% python3 -q
>>> import numpy as np
>>> import numpy.linalg as la
>>> np.set_printoptions(precision=2, suppress=True, linewidth=100, sign=" ")
>>> E = np.array([[-0.3, -1.2, 0.0],
...     [-1.0, -0.8, 1.6],
...     [0.5, -0.5, 0.2],
...     [0.6, -0.5, 1.1],
...     [0.2, 0.4, -1.6]])
>>> print(E)
[[-0.3 -1.2  0. ]
 [-1.  -0.8  1.6]
 [ 0.5 -0.5  0.2]
 [ 0.6 -0.5  1.1]
 [ 0.2  0.4 -1.6]]
>>> blk = np.stack([E, 4 * E, E[::-1]])
>>> print(la.matrix_rank(blk.reshape(3, -1)))
2
>>> print((blk @ E.T).shape)
(3, 5, 5)
>>> print(blk.sum(axis=0))
[[-1.3 -5.6 -1.6]
 [-4.4 -4.5  9.1]
 [ 3.  -3.   1.2]
 [ 2.  -3.3  7.1]
 [ 0.7  0.8 -8. ]]
>>> rng = np.random.default_rng(68)
>>> Y = E + rng.integers(-2, 3, (5, 1)) @ rng.integers(-2, 3, (1, 3))
>>> print(Y)
[[-0.3 -1.2  0. ]
 [-1.  -0.8  1.6]
 [ 0.5 -0.5  0.2]
 [ 2.6  3.5  3.1]
 [-0.8 -1.6 -2.6]]
>>> print(Y - E)
[[ 0.  0.  0.]
 [ 0.  0.  0.]
 [ 0.  0.  0.]
 [ 2.  4.  2.]
 [-1. -2. -1.]]
>>> Y = np.c_[E[:, :1] @ np.array([[0]]), np.array([3, -3, 0, 1, 2])]
>>> print(Y)
[[ 0.  3.]
 [ 0. -3.]
 [ 0.  0.]
 [ 0.  1.]
 [ 0.  2.]]
>>> print(la.lstsq(E, Y[:, 0])[0])
[ 0.  0.  0.]
>>> print(la.norm(la.qr(E)[0].T @ Y, axis=0) ** 2 / ((Y ** 2).sum(axis=0) + 1e-12))
[ 0.    0.83]
>>> F = np.load("mat.npy")
>>> print(F)
[[-2.75 -5.14  0.55]
 [-1.35 -3.44  1.6 ]
 [ 4.38  8.74 -2.68]
 [-2.58 -4.82 -0.08]
 [ 0.17  0.93  0.08]
 [ 2.17  4.55 -1.27]
 [-0.04 -0.24 -1.19]
 [ 1.45  2.88 -2.02]
 [-1.65 -3.87  1.07]
 [ 0.21  0.47 -1.07]
 [-1.18 -3.59  0.92]
 [-1.24 -2.3   0.  ]
 [ 2.44  4.97 -0.09]
 [ 0.32  0.19  0.51]
 [ 3.1   6.57 -1.65]
 [-0.36 -1.68  0.75]
 [ 1.59  2.93 -0.69]
 [ 2.99  6.53 -1.64]
 [-0.06  0.02  0.75]
 [-0.28  0.31 -0.37]
 [-1.47 -3.18  0.69]
 [ 0.65  1.38 -0.22]
 [ 0.31  0.97 -1.19]
 [-1.5  -2.4   0.98]
 [ 4.73  9.12 -2.21]
 [-2.16 -4.11 -0.13]
 [-2.63 -5.6   3.06]]
>>> basis = F[[7, 17]].astype(float)
>>> for _ in range(4):
...     z = la.norm(F[:, None] - basis, axis=-1).argmin(axis=1)
...     basis = np.array([F[z == j].mean(axis=0) for j in range(2)])
... 
>>> print(z)
[ 0  0  1  0  0  1  0  1  0  0  0  0  1  0  1  0  1  1  0  0  0  0  0  0  1  0  0]
>>> print(basis)
[[-0.93 -1.9   0.35]
 [ 2.86  5.79 -1.53]]
>>> print(np.abs(basis[1] - basis[0]).argmax())
1
>>> x0 = np.array([0, 1, 0])
>>> h1 = np.maximum(F @ x0, 0)
>>> print(np.maximum(F @ x0, 0) - np.maximum(-F @ x0, 0))
[-5.14 -3.44  8.74 -4.82  0.93  4.55 -0.24  2.88 -3.87  0.47 -3.59 -2.3   4.97  0.19  6.57 -1.68
  2.93  6.53  0.02  0.31 -3.18  1.38  0.97 -2.4   9.12 -4.11 -5.6 ]
>>> print(np.tanh(F @ x0))
[-1.   -1.    1.   -1.    0.73  1.   -0.24  0.99 -1.    0.44 -1.   -0.98  1.    0.19  1.   -0.93
  0.99  1.    0.02  0.3  -1.    0.88  0.75 -0.98  1.   -1.   -1.  ]
>>> print(np.flatnonzero(h1 > 1e-9))
[  2   4   5   7   9  12  13  14  16  17  18  19  21  22  24]
>>> print(F * (h1 > 1e-9)[:, None])
[[-0.   -0.    0.  ]
 [-0.   -0.    0.  ]
 [ 4.38  8.74 -2.68]
 [-0.   -0.   -0.  ]
 [ 0.17  0.93  0.08]
 [ 2.17  4.55 -1.27]
 [-0.   -0.   -0.  ]
 [ 1.45  2.88 -2.02]
 [-0.   -0.    0.  ]
 [ 0.21  0.47 -1.07]
 [-0.   -0.    0.  ]
 [-0.   -0.    0.  ]
 [ 2.44  4.97 -0.09]
 [ 0.32  0.19  0.51]
 [ 3.1   6.57 -1.65]
 [-0.   -0.    0.  ]
 [ 1.59  2.93 -0.69]
 [ 2.99  6.53 -1.64]
 [-0.06  0.02  0.75]
 [-0.28  0.31 -0.37]
 [-0.   -0.    0.  ]
 [ 0.65  1.38 -0.22]
 [ 0.31  0.97 -1.19]
 [-0.   -0.    0.  ]
 [ 4.73  9.12 -2.21]
 [-0.   -0.   -0.  ]
 [-0.   -0.    0.  ]]
>>> cen = F - F.mean(axis=0)
>>> evecs = la.svd(cen)[2][:1]
>>> Y = cen - cen @ evecs.T @ evecs
>>> print(la.norm(Y, axis=1).round(6).argmax())
26
>>> print(np.cov(cen @ evecs.T, rowvar=False))
23.48576759246611
>>> print(round(float(la.norm(Y) / la.norm(cen)), 2))
0.16
>>> print((cen @ evecs.T).std(axis=0))
[ 4.76]
>>> J = np.load("a.npy")
>>> print(J)
[[-3  0]
 [ 0 -3]]
>>> z = rng.permutation(2)
>>> Y = J[:, z] * rng.choice([-1, 1], 2)
>>> print(Y)
[[-3  0]
 [ 0 -3]]
>>> Uu, _, vt = la.svd(J.T @ Y)
>>> print(Uu @ vt)
[[ 1.  0.]
 [ 0.  1.]]
>>> Uu, sigma, vt = la.svd(J, full_matrices=False)
>>> print(np.round(np.sqrt((sigma ** 2).sum()), 2), round(float(la.norm(J)), 2))
4.24 4.24
>>> print(Uu.T @ J @ vt.T)
[[ 3.  0.]
 [ 0.  3.]]
>>> print(np.allclose(Uu * sigma @ vt, J))
True
>>> A = np.loadtxt("layer17.csv", delimiter=",")
>>> print(A)
[[ 1.  1.  6.  5.]
 [ 0. -3.  1.  0.]
 [ 0. -3.  0.  3.]
 [ 0.  2.  3. -3.]]
>>> print(round(np.log10(la.cond(A))))
2
>>> print(np.argsort(-la.norm(A, axis=0).round(6), kind="stable")[:3])
[ 2  3  1]
>>> print(np.round(la.norm(A, 2) / la.norm(A), 2))
0.77
>>> x0 = np.array([-1, -5, 3, 1])
>>> print(A @ (2 * x0))
[34. 36. 36. -8.]
>>> print((A @ x0).argmax())
1
>>> print(np.sign((A @ x0).round(6)))
[ 1.  1.  1. -1.]
>>> print(A @ x0)
[17. 18. 18. -4.]
>>> print(A @ np.eye(4)[3])
[ 5.  0.  3. -3.]
>>> print(np.poly(A))
[  1.   5.  -3. -27.  24.]
>>> print(round(la.det(A[::-1]), 2))
24.0
>>> print(np.einsum("ii->", A))
-5.0
>>> print(la.eigvals(A))
[ 1.  +0.j   -3.8 +0.82j -3.8 -0.82j  1.59+0.j  ]
>>> q, R = la.qr(A)
>>> print(q)
[[ 1.    0.    0.    0.  ]
 [-0.   -0.64  0.45 -0.62]
 [-0.   -0.64  0.13  0.76]
 [-0.    0.43  0.88  0.21]]
>>> print(np.round(q.T @ q, 2) + 0)
[[ 1.  0.  0.  0.]
 [ 0.  1.  0.  0.]
 [ 0.  0.  1.  0.]
 [ 0.  0.  0.  1.]]
>>> print(q.shape, R.shape)
(4, 4) (4, 4)
>>> print(np.round(q @ R, 2) + 0)
[[ 1.  1.  6.  5.]
 [ 0. -3.  1.  0.]
 [ 0. -3.  0.  3.]
 [ 0.  2.  3. -3.]]
>>> print(np.trace(q @ q.T))
4.0
>>> print(np.abs(np.diag(R)))
[ 1.    4.69  3.1   1.65]
>>> data = np.loadtxt("sample15.csv", delimiter=",")
>>> print(data)
[[ 1.55  2.89  2.7   1.92]
 [-1.26  4.    8.67  1.16]
 [-0.49  1.6   2.85 -0.72]
 [-2.65  2.57  7.67 -1.2 ]
 [ 0.43  1.52  1.46 -0.2 ]
 [ 8.23  3.25 -5.48  6.73]
 [ 1.71  2.48  1.67  1.62]
 [ 1.49  4.88  6.76  3.87]
 [ 6.45  4.23 -1.14  6.53]
 [-0.43  2.23  4.03 -0.05]
 [-1.87 -1.01 -0.54 -4.26]
 [ 3.13  2.   -1.16  2.09]
 [-2.73  1.83  6.29 -1.99]
 [ 7.15  2.88 -4.77  5.65]
 [-0.35  1.86  3.19 -0.38]
 [ 2.08  2.    0.23  1.38]
 [-1.61  1.41  3.96 -1.66]
 [ 1.75  1.53 -0.27  0.7 ]
 [-3.44  0.31  4.21 -3.98]
 [ 2.86  3.86  2.91  3.77]
 [ 1.19  3.11  3.65  1.9 ]]
>>> r0, g = data[15], data[20]
>>> print(round(float(r0 @ g), 2))
12.13
>>> print(round(float(r0 @ r0), 2))
10.26
>>> pr = (r0 @ g) / (r0 @ r0) * r0
>>> print(np.round((g - pr) @ r0, 2))
0.0
>>> print(g - pr)
[-1.27  0.75  3.38  0.27]
>>> print(np.round(la.norm(r0 + g) ** 2 + la.norm(r0 - g) ** 2, 2))
76.53
>>> D = la.norm(data[:, None] - data[None], axis=-1)
>>> print(np.flatnonzero(D[4] < D.mean() / 2))
[  0   2   4   6   9  14  15  17]
>>> print(D.shape)
(21, 21)
>>> print(np.unravel_index(D.round(6).argmax(), D.shape))
(np.int64(3), np.int64(5))
>>> print(D[:5, :5])
[[ 0.    6.73  3.58  7.22  3.03]
 [ 6.73  0.    6.62  3.25  7.93]
 [ 3.58  6.62  0.    5.39  1.75]
 [ 7.22  3.25  5.39  0.    7.08]
 [ 3.03  7.93  1.75  7.08  0.  ]]
>>> print(D.mean(axis=1).argmax())
5
>>> Y = data / np.sqrt((data ** 2).mean(axis=1, keepdims=True))
>>> print(la.norm(Y, axis=1))
[ 2.  2.  2.  2.  2.  2.  2.  2.  2.  2.  2.  2.  2.  2.  2.  2.  2.  2.  2.  2.  2.]
>>> r = la.matrix_rank(data)
>>> print(r)
3
>>> null = la.svd(data)[2][r:].T
>>> print(np.round(data @ null, 2) + 0)
[[ 0.]
 [ 0.]
 [ 0.]
 [ 0.]
 [ 0.]
 [ 0.]
 [ 0.]
 [ 0.]
 [ 0.]
 [ 0.]
 [ 0.]
 [ 0.]
 [ 0.]
 [ 0.]
 [ 0.]
 [ 0.]
 [ 0.]
 [ 0.]
 [ 0.]
 [ 0.]
 [ 0.]]
>>> print(null.shape)
(4, 1)
>>> print(np.allclose(data @ null, 0))
True
>>> print(null @ null.T)
[[ 0.44 -0.4   0.27 -0.13]
 [-0.4   0.36 -0.24  0.12]
 [ 0.27 -0.24  0.16 -0.08]
 [-0.13  0.12 -0.08  0.04]]
>>> m1 = np.load("run2.npy")
>>> print(m1)
[[ 4 -7  0  0  0  0]
 [ 0  7  0  0  0  0]
 [-3 -4  0  0  0  0]
 [ 0  0  4 -7  0  0]
 [ 0  0  0  7  0  0]
 [ 0  0 -3 -4  0  0]
 [ 0  0  0  0  4 -7]
 [ 0  0  0  0  0  7]
 [ 0  0  0  0 -3 -4]]
>>> hat = m1 @ la.solve(m1.T @ m1, m1.T)
>>> print(np.diag(hat))
[ 0.83  0.47  0.7   0.83  0.47  0.7   0.83  0.47  0.7 ]
>>> print(np.round(hat @ m1[:, 2], 2) + 0)
[ 0.  0.  0.  4.  0. -3.  0.  0.  0.]
>>> print(hat)
[[ 0.83 -0.3  -0.23  0.    0.    0.    0.    0.    0.  ]
 [-0.3   0.47 -0.4   0.    0.    0.    0.    0.    0.  ]
 [-0.23 -0.4   0.7   0.    0.    0.    0.    0.    0.  ]
 [ 0.    0.    0.    0.83 -0.3  -0.23  0.    0.    0.  ]
 [ 0.    0.    0.   -0.3   0.47 -0.4   0.    0.    0.  ]
 [ 0.    0.    0.   -0.23 -0.4   0.7   0.    0.    0.  ]
 [ 0.    0.    0.    0.    0.    0.    0.83 -0.3  -0.23]
 [ 0.    0.    0.    0.    0.    0.   -0.3   0.47 -0.4 ]
 [ 0.    0.    0.    0.    0.    0.   -0.23 -0.4   0.7 ]]
>>> print(np.allclose(hat @ hat, hat))
True
>>> print(round(np.trace(hat), 2))
6.0
